% python3 -q
>>> import numpy as np
>>> np.set_printoptions(precision=3, suppress=True, linewidth=200)
>>> rd = lambda a: np.round(a, 3) + 0
>>> A = np.load("sample18.npy")
>>> A
array([[1, 0, 1],
       [0, 1, 3],
       [0, 0, 2]])
>>> x0 = np.array([-2, 0, 0])
>>> target = A @ x0
>>> b, lr = np.zeros(3), 1 / np.linalg.norm(A, 2) ** 2
>>> for i in range(50):
...     b -= lr * A.T @ (A @ b - target)
...     if i % 10 == 0: print(i, round(np.linalg.norm(A @ b - target), 3))
... 
0 1.796
10 0.914
20 0.485
30 0.28
40 0.184
>>> rd(np.linalg.cond(A))
np.float64(7.364)
>>> Q = A.astype(float).copy()
>>> for j in range(3):
...     Q[:, j] -= Q[:, :j] @ (Q[:, :j].T @ Q[:, j])
...     Q[:, j] /= np.linalg.norm(Q[:, j])
... 
>>> Q.T @ Q
array([[1., 0., 0.],
       [0., 1., 0.],
       [0., 0., 1.]])
>>> evals, V = np.linalg.eig(A)
>>> np.prod(evals)
np.float64(2.0)
>>> rd(np.sort(np.linalg.eigvals(np.linalg.inv(A))))
array([0.5, 1. , 1. ])
>>> B = np.linalg.inv(A)
>>> rd(np.linalg.slogdet(A)[0])
np.float64(1.0)
>>> np.allclose(B, A.T)
False
>>> J = np.load("dump.npy")
>>> J
array([[ 2.1, -1. ,  1. ,  1. ],
       [-2. ,  2.1, -1. ,  0. ],
       [ 2. ,  2. ,  1.1,  2. ],
       [ 2. , -1. ,  1. ,  1.1]])
>>> print(rd(np.abs(np.linalg.eigvals(J)).max()))
4.662
>>> (J - J.T) / 2
array([[ 0. ,  0.5, -0.5, -0.5],
       [-0.5,  0. , -1.5,  0.5],
       [ 0.5,  1.5,  0. ,  0.5],
       [ 0.5, -0.5, -0.5,  0. ]])
>>> Q, V = np.linalg.qr(J[:, :2])[0], np.linalg.qr(J[:, 2:])[0]
>>> sv = np.linalg.svd(Q.T @ V, compute_uv=False)
>>> rd(sv)
array([1.   , 0.924])
>>> (sv > 0.9).sum()
np.int64(2)
>>> X = np.minimum.outer(np.arange(1, 5), np.arange(1, 5)) * 4
>>> X
array([[ 4,  4,  4,  4],
       [ 4,  8,  8,  8],
       [ 4,  8, 12, 12],
       [ 4,  8, 12, 16]])
>>> np.einsum("ij,ji->", X, X)
np.int64(1120)
>>> rd(np.linalg.det(2 * X)), rd(np.linalg.det(X))
(np.float64(4096.0), np.float64(256.0))
>>> print(np.einsum("ii->", X))
40
>>> feats = np.load("case16.npy")
>>> feats
array([[0, 0, 0],
       [8, 4, 3]])
>>> x0 = np.array([3, 2, 2])
>>> h = np.maximum(feats @ x0, 0)
>>> feats.T @ h
array([304, 152, 114])
>>> np.tanh(feats @ x0)
array([0., 1.])
>>> feats * (h > 1e-9)[:, None]
array([[0, 0, 0],
       [8, 4, 3]])
>>> h
array([ 0, 38])
>>> print(np.maximum(feats @ (3 * x0), 0))
[  0 114]
>>> x0 = np.ones(4)
>>> for _ in range(4):
...     x0 = X @ x0
...     x0 /= np.linalg.norm(x0)
...     print(round(x0 @ X @ x0, 3))
... 
33.122
33.163
33.163
33.163
>>> rd(np.linalg.eigvalsh(X)[-1])
np.float64(33.163)
>>> rd(x0)
array([0.228, 0.429, 0.577, 0.657])
>>> [round(float(x), 3) for x in np.linalg.svd(feats, compute_uv=False)[:3]]
[9.434, 0.0]
>>> np.argsort(-np.linalg.norm(feats, axis=0).round(6), kind="stable")[:3]
array([0, 1, 2])
>>> M = np.array([[0, 0, 0], [0, 0, 2], [0, 0, 0]])
>>> rd(np.sort(np.linalg.eigvals(M).real))
array([0., 0., 0.])
>>> M @ M
array([[0, 0, 0],
       [0, 0, 0],
       [0, 0, 0]])
>>> (M != 0).astype(int)
array([[0, 0, 0],
       [0, 0, 1],
       [0, 0, 0]])
>>> F = np.load("x.npy")
>>> F
array([[ 0.524, -0.1  , -1.5  ],
       [-2.01 ,  0.7  ,  0.3  ],
       [ 1.149, -0.4  ,  0.   ],
       [ 0.875, -0.2  , -1.9  ],
       [ 1.553, -0.7  ,  1.6  ],
       [-0.124,  0.   ,  0.5  ],
       [-3.241,  1.1  ,  1.4  ],
       [ 0.312, -0.1  , -0.6  ],
       [ 0.503, -0.1  ,  1.5  ],
       [-1.946,  0.7  ,  0.5  ],
       [-1.731,  0.7  , -0.7  ],
       [-3.763,  1.3  , -1.3  ],
       [-6.714,  2.2  , -1.   ],
       [ 1.643, -0.6  , -0.8  ],
       [ 0.526, -0.1  , -0.7  ],
       [ 4.488, -1.5  ,  0.   ],
       [ 5.185, -1.7  ,  0.   ],
       [ 0.691, -0.2  ,  1.6  ],
       [ 1.305, -0.4  , -0.1  ],
       [-1.034,  0.3  ,  0.5  ],
       [ 0.909, -0.4  , -0.1  ]])
>>> z = F[:, 2] > np.median(F[:, 2])
>>> r0 = F[z].mean(axis=0) - F[~z].mean(axis=0)
>>> np.argsort(-np.abs(r0).round(6), kind="stable")
array([2, 0, 1])
>>> print(z.astype(int))
[0 1 0 0 1 1 1 0 1 1 0 0 0 0 0 0 0 1 0 1 0]
>>> ((F - F.mean(axis=0)) @ r0 > 0).astype(int)
array([0, 1, 0, 0, 1, 1, 1, 0, 1, 1, 1, 1, 1, 0, 0, 0, 0, 1, 0, 1, 0])
>>> rd((((F - F.mean(axis=0)) @ r0 > 0) == z).mean())
np.float64(0.857)
>>> Xs = F - F.mean(axis=0)
>>> V = np.linalg.svd(Xs)[2][:2]
>>> B = Xs - Xs @ V.T @ V
>>> print(rd(np.diag(V.T @ V)))
[0.899 0.101 0.999]
>>> rd(np.cov(Xs @ V.T, rowvar=False))
array([[7.792, 0.   ],
       [0.   , 1.02 ]])
>>> rd((Xs @ V.T).std(axis=0))
array([2.724, 0.986])
>>> np.linalg.norm(B, axis=1).round(6).argmax()
np.int64(4)
>>> dist = np.linalg.norm(F[:, None] - F[None], axis=-1)
>>> dist.mean(axis=1).argmax()
np.int64(12)
>>> print(dist[8].round(6).argsort(kind="stable")[:4])
[ 8 17  5  4]
>>> np.linalg.matrix_rank(F, rtol=0.1)
np.int64(2)
>>> print(round(np.log10(np.linalg.cond(F))))
2
>>> E = np.loadtxt("run0.csv", delimiter=",")
>>> E
array([[-7.963, -0.342, -0.177],
       [-0.342, -3.039,  0.201],
       [-0.177,  0.201, -5.998]])
>>> B = np.array([[1, -5, -1], [4, 3, -5]])
>>> Z = np.kron(B, E)
>>> rd(np.linalg.norm(Z, 2)), rd(np.linalg.norm(B, 2) * np.linalg.norm(E, 2))
(np.float64(57.394), np.float64(57.394))
>>> evals, V = np.linalg.eig(E)
>>> rd(np.sort(np.linalg.eigvals(E.T)))
array([-8., -6., -3.])
>>> print(rd(E @ V[:, 0] - evals[0] * V[:, 0]))
[0. 0. 0.]
>>> print(rd(np.sort(np.linalg.eigvals(np.linalg.inv(E)))))
[-0.333 -0.167 -0.125]
>>> np.kron(np.eye(2, dtype=int), E)
array([[-7.963, -0.342, -0.177, -0.   , -0.   , -0.   ],
       [-0.342, -3.039,  0.201, -0.   , -0.   ,  0.   ],
       [-0.177,  0.201, -5.998, -0.   ,  0.   , -0.   ],
       [-0.   , -0.   , -0.   , -7.963, -0.342, -0.177],
       [-0.   , -0.   ,  0.   , -0.342, -3.039,  0.201],
       [-0.   ,  0.   , -0.   , -0.177,  0.201, -5.998]])
>>> print(rd(np.linalg.det(E.T)))
-144.006
>>> rd(np.linalg.det(2 * E)), rd(np.linalg.det(E))
(np.float64(-1152.049), np.float64(-144.006))
>>> np.einsum("ii->", E)
np.float64(-17.0)
>>> print(rd(np.poly(E)))
[  1.     17.     90.001 144.006]
>>> print(rd(np.linalg.eigvals(E).sum().real))
-17.0
>>> print(rd(np.linalg.det(E[::-1])))
144.006
>>> W0 = np.array([[-2, 1, 0], [1, 3, 0], [2, -1, -3]])
>>> print(W0)
[[-2  1  0]
 [ 1  3  0]
 [ 2 -1 -3]]
>>> rd(np.linalg.eigvals(W0).sum().real)
np.float64(-2.0)
>>> rd(np.linalg.det(2 * W0)), rd(np.linalg.det(W0))
(np.float64(168.0), np.float64(21.0))
>>> rd(np.linalg.eigvals(W0))
array([-3.   ,  3.193, -2.193])
>>> Q, V = np.linalg.qr(W0[:, :1])[0], np.linalg.qr(W0[:, 1:])[0]
>>> sv = np.linalg.svd(Q.T @ V, compute_uv=False)
>>> rd(np.degrees(np.arccos(sv.clip(0, 1))))
array([47.55])
>>> evals, V = np.linalg.eig(W0)
>>> W0 @ V[:, 0] - evals[0] * V[:, 0]
array([0., 0., 0.])
>>> rd(np.sort(np.linalg.eigvals(W0 @ W0)))
array([ 4.807,  9.   , 10.193])
>>> rd(evals)
array([-3.   ,  3.193, -2.193])
